>>> import numpy as np
>>> from numpy import linalg as LA
>>> np.set_printoptions(precision=2, suppress=True, linewidth=140, legacy="1.25")
>>> def rd(a):
...     return np.round(a, 2) + 0
... 
>>> F = np.load("data.npy")
>>> F
array([[ -0.3, -18. ,   2.1,  -1.2],
       [  0.5, -32. ,   1. ,  -0.6],
       [  1.1,  10. ,   0.7,   0.8],
       [  0.4, -28. ,  -0.8,   1.3]])
>>> # column 1 is much longer than the rest
>>> hat = np.triu(np.array([[2, -6, -4, -7], [-2, 2, -6, 8], [7, 6, -6, 9], [-8, -8, 3, 9]]), 1) + np.eye(4)
>>> M2 = hat @ F @ LA.inv(hat)
>>> rd(np.trace(M2)), rd(np.trace(F))
(-30.3, -30.3)
>>> LA.matrix_rank(M2)
4
>>> M2 = LA.invert(F)
Traceback (most recent call last):
  File "<python-input-11>", line 1, in <module>
    M2 = LA.invert(F)
         ^^^^^^^^^
AttributeError: module 'numpy.linalg' has no attribute 'invert'
>>> M2 = LA.inv(F)
>>> rd(LA.inv(M2))
array([[ -0.3, -18. ,   2.1,  -1.2],
       [  0.5, -32. ,   1. ,  -0.6],
       [  1.1,  10. ,   0.7,   0.8],
       [  0.4, -28. ,  -0.8,   1.3]])
>>> rd(LA.cond(F))
98.32
>>> np.allclose(M2, F.T)
False
>>> rd(F @ M2)
array([[1., 0., 0., 0.],
       [0., 1., 0., 0.],
       [0., 0., 1., 0.],
       [0., 0., 0., 1.]])
>>> rd(LA.det(F) * LA.det(M2))
1.0
>>> U, sig, vt = LA.svd(F)
>>> rd(sig)
array([47.25,  2.92,  1.66,  0.48])
>>> np.argmax(sig[:-1] / (sig[1:] + 1e-6)) + 1
1
>>> M2 = U[:, :1] @ np.diag(sig[:1]) @ vt[:1]
>>> LA.matrix_rank(F, rtol=0.05)
2
>>> LA.matrix_rank(M2)
1
>>> print(rd(LA.norm(F - M2, 2)), rd(sig[1]))
2.92 2.92
>>> LA.matrix_rank(F, rtol=0.1)
1
>>> M2 = F / LA.norm(F, axis=1, keepdims=True)
>>> gram = M2 @ M2.T
>>> rd(np.degrees(np.arccos(np.clip(gram[1, 2], -1, 1))))
170.18
>>> rd(LA.norm(M2, axis=1))
array([1., 1., 1., 1.])
>>> rd(gram)
array([[ 1.  ,  0.99, -0.98,  0.98],
       [ 0.99,  1.  , -0.99,  1.  ],
       [-0.98, -0.99,  1.  , -0.98],
       [ 0.98,  1.  , -0.98,  1.  ]])
>>> data = np.loadtxt("dump.csv", delimiter=",")
>>> print(rd(data))
[[0.27 0.13 0.33 0.27]
 [0.22 0.44 0.33 0.  ]
 [0.3  0.3  0.3  0.1 ]
 [0.22 0.   0.11 0.67]]
>>> # a transition matrix
>>> x0 = np.array([1, -3, -2, 1])
>>> y = data @ x0
>>> c, lr = np.zeros(4), 1 / LA.norm(data, 2) ** 2
>>> for i in range(200):
...     c -= lr * data.T @ (data @ c - y)
...     if i % 50 == 0: print(i, round(LA.norm(data @ c - y), 2))
... 
0 1.14
50 0.11
100 0.08
150 0.07
>>> rd(LA.cond(data))
17.8
>>> f = np.array([0, 1, 2, 1])
>>> M2 = F + np.outer(f, np.eye(4)[2])
>>> rd(M2)
array([[ -0.3, -18. ,   2.1,  -1.2],
       [  0.5, -32. ,   2. ,  -0.6],
       [  1.1,  10. ,   2.7,   0.8],
       [  0.4, -28. ,   0.2,   1.3]])
>>> rd(LA.det(M2) / LA.det(F)), rd(1 + LA.solve(F, f)[2])
(1.38, 1.38)
>>> LA.matrix_rank(LA.inv(M2) - LA.inv(F), tol=1e-8)
1
>>> LA.matrix_rank(M2 - F)
1
>>> W0 = np.load("out3.npy")
>>> W0
array([[ 0.6 ,  1.14,  0.2 ],
       [ 1.4 ,  2.88, -1.3 ],
       [ 0.  , -0.07, -0.7 ],
       [-1.  , -1.88, -1.3 ],
       [ 1.5 ,  2.93, -0.7 ],
       [ 0.6 ,  1.3 ,  1.6 ],
       [-0.4 , -0.92, -1.1 ],
       [-1.2 , -2.24,  1.3 ],
       [-0.8 , -1.84,  1.2 ],
       [ 1.8 ,  3.69, -0.6 ],
       [ 1.9 ,  3.84,  2.  ],
       [-0.1 , -0.07, -1.2 ],
       [ 1.  ,  2.1 , -1.1 ],
       [ 0.9 ,  1.63,  1.  ],
       [ 1.9 ,  3.6 ,  1.  ],
       [ 0.9 ,  1.79,  0.7 ],
       [-0.7 , -1.45, -1.3 ],
       [-1.3 , -2.72, -0.8 ],
       [-0.2 , -0.3 ,  0.5 ],
       [-0.6 , -1.38,  2.2 ],
       [-3.4 , -6.78,  0.6 ],
       [-0.8 , -1.74,  0.4 ]])
>>> M2 = np.array([[-3, -3], [-3, 2], [-2, 1]])
>>> rd(np.einsum("ij->j", W0))
array([2.  , 3.51, 2.6 ])
>>> LA.matrix_rank(W0 @ M2)
2
>>> LA.matrix_rank(np.vstack([W0, M2.T]))
3
>>> cen = (W0 - W0.mean(axis=0)) / W0.std(axis=0)
>>> np.argwhere(np.abs(cen) > 2)
array([[20,  0],
       [20,  1]])
>>> c = LA.lstsq(np.delete(cen, 0, axis=1), cen[:, 0])[0]
>>> rd(c)
array([1.  , 0.01])
>>> cen = W0 - W0.mean(axis=0)
>>> U, sig, vt = LA.svd(cen, full_matrices=False)
>>> (np.sign(U[:, 0]) == np.sign(U[0, 0])).astype(int)
array([1, 1, 0, 0, 1, 1, 0, 0, 0, 1, 1, 0, 1, 1, 1, 1, 0, 0, 0, 0, 0, 0])
>>> np.searchsorted(np.cumsum(sig ** 2) / (sig ** 2).sum(), 0.9) + 1
2
>>> np.abs(U[:, 0]).argmax()
20
>>> np.argsort(-LA.norm(W0, axis=0).round(6), kind="stable")[:3]
array([1, 0, 2])
>>> rd(LA.norm(W0, 2) / LA.norm(W0))
0.93
>>> print(LA.matrix_rank(W0, rtol=0.1))
2
>>> idx = W0[:, 0] > np.median(W0[:, 0])
>>> f = W0[idx].mean(axis=0) - W0[~idx].mean(axis=0)
>>> print(rd((((W0 - W0.mean(axis=0)) @ f > 0) == idx).mean()))
0.95
>>> rd(f)
array([2.09, 4.2 , 0.15])
>>> print(idx.astype(int))
[1 1 1 0 1 1 0 0 0 1 1 0 1 1 1 1 0 0 0 0 0 0]
>>> f = np.array([0, -3, 4])
>>> v = np.array([-1, 1])
>>> m1 = np.outer(f, v)
>>> m1
array([[ 0,  0],
       [ 3, -3],
       [-4,  4]])
>>> T = np.stack([m1, 2 * m1, m1[::-1]])
>>> rd(LA.norm(T, axis=(1, 2)))
array([ 7.07, 14.14,  7.07])
>>> T.sum(axis=0)
array([[ -4,   4],
       [ 12, -12],
       [-12,  12]])
>>> LA.matrix_rank(T.reshape(3, -1))
2
>>> LA.matrix_rank(T)
array([1, 1, 1])
>>> (T @ m1.T).shape
(3, 3, 3)
